% python3 -q
>>> import numpy as np
>>> from numpy import linalg as LA
>>> np.set_printoptions(precision=2, suppress=True, linewidth=120, legacy="1.25")
>>> mat = np.array([[6, 0, 0],
...     [6, 0, 0],
...     [6, 0, 0],
...     [6, 0, 0],
...     [6, 0, 0],
...     [6, 0, 0],
...     [6, 0, 0],
...     [6, 0, 2],
...     [6, 0, 0],
...     [6, 0, 0],
...     [6, 0, 0],
...     [6, 0, 0],
...     [6, 0, 0],
...     [6, 0, 0],
...     [6, 0, 0],
...     [6, 0, 0],
...     [6, 0, 0]])
>>> print(mat)
[[6 0 0]
 [6 0 0]
 [6 0 0]
 [6 0 0]
 [6 0 0]
 [6 0 0]
 [6 0 0]
 [6 0 2]
 [6 0 0]
 [6 0 0]
 [6 0 0]
 [6 0 0]
 [6 0 0]
 [6 0 0]
 [6 0 0]
 [6 0 0]
 [6 0 0]]
>>> # column 0 is much longer than the rest
>>> U, sigma, Vh = LA.svd(mat)
>>> V = Vh[:(sigma > 1e-8).sum()]
>>> rng = np.random.default_rng(104616)
>>> x = mat[9] + 4 * mat[16] + rng.integers(2) * np.eye(3)[2]
>>> x
array([30.,  0.,  1.])
>>> print(LA.matrix_rank(np.vstack([mat, x])))
2
>>> np.diag(V.T @ V)
array([1., 0., 1.])
>>> np.allclose(V.T @ V @ x, x)
True
>>> def softmax(z):
...     e = np.exp(z - z.max(axis=-1, keepdims=True))
...     return e / e.sum(axis=-1, keepdims=True)
... 
>>> np.round(softmax(mat[13]), 2) + 0
array([1., 0., 0.])
>>> np.round(softmax(mat[13] + 4), 2) + 0
array([1., 0., 0.])
>>> print(np.round(softmax(10 * mat[13]), 2) + 0)
[1. 0. 0.]
>>> S = mat @ mat.T / np.sqrt(3)
>>> softmax(S)[13] @ mat
array([6.  , 0.  , 0.12])
>>> A2 = mat / np.sqrt((mat ** 2).mean(axis=1, keepdims=True))
>>> LA.norm(A2, axis=1)
array([1.73, 1.73, 1.73, 1.73, 1.73, 1.73, 1.73, 1.73, 1.73, 1.73, 1.73, 1.73, 1.73, 1.73, 1.73, 1.73, 1.73])
>>> LA.matrix_rank(A2) == LA.matrix_rank(mat)
True
>>> mat - mat.mean(axis=1, keepdims=True)
array([[ 4.  , -2.  , -2.  ],
       [ 4.  , -2.  , -2.  ],
       [ 4.  , -2.  , -2.  ],
       [ 4.  , -2.  , -2.  ],
       [ 4.  , -2.  , -2.  ],
       [ 4.  , -2.  , -2.  ],
       [ 4.  , -2.  , -2.  ],
       [ 3.33, -2.67, -0.67],
       [ 4.  , -2.  , -2.  ],
       [ 4.  , -2.  , -2.  ],
       [ 4.  , -2.  , -2.  ],
       [ 4.  , -2.  , -2.  ],
       [ 4.  , -2.  , -2.  ],
       [ 4.  , -2.  , -2.  ],
       [ 4.  , -2.  , -2.  ],
       [ 4.  , -2.  , -2.  ],
       [ 4.  , -2.  , -2.  ]])
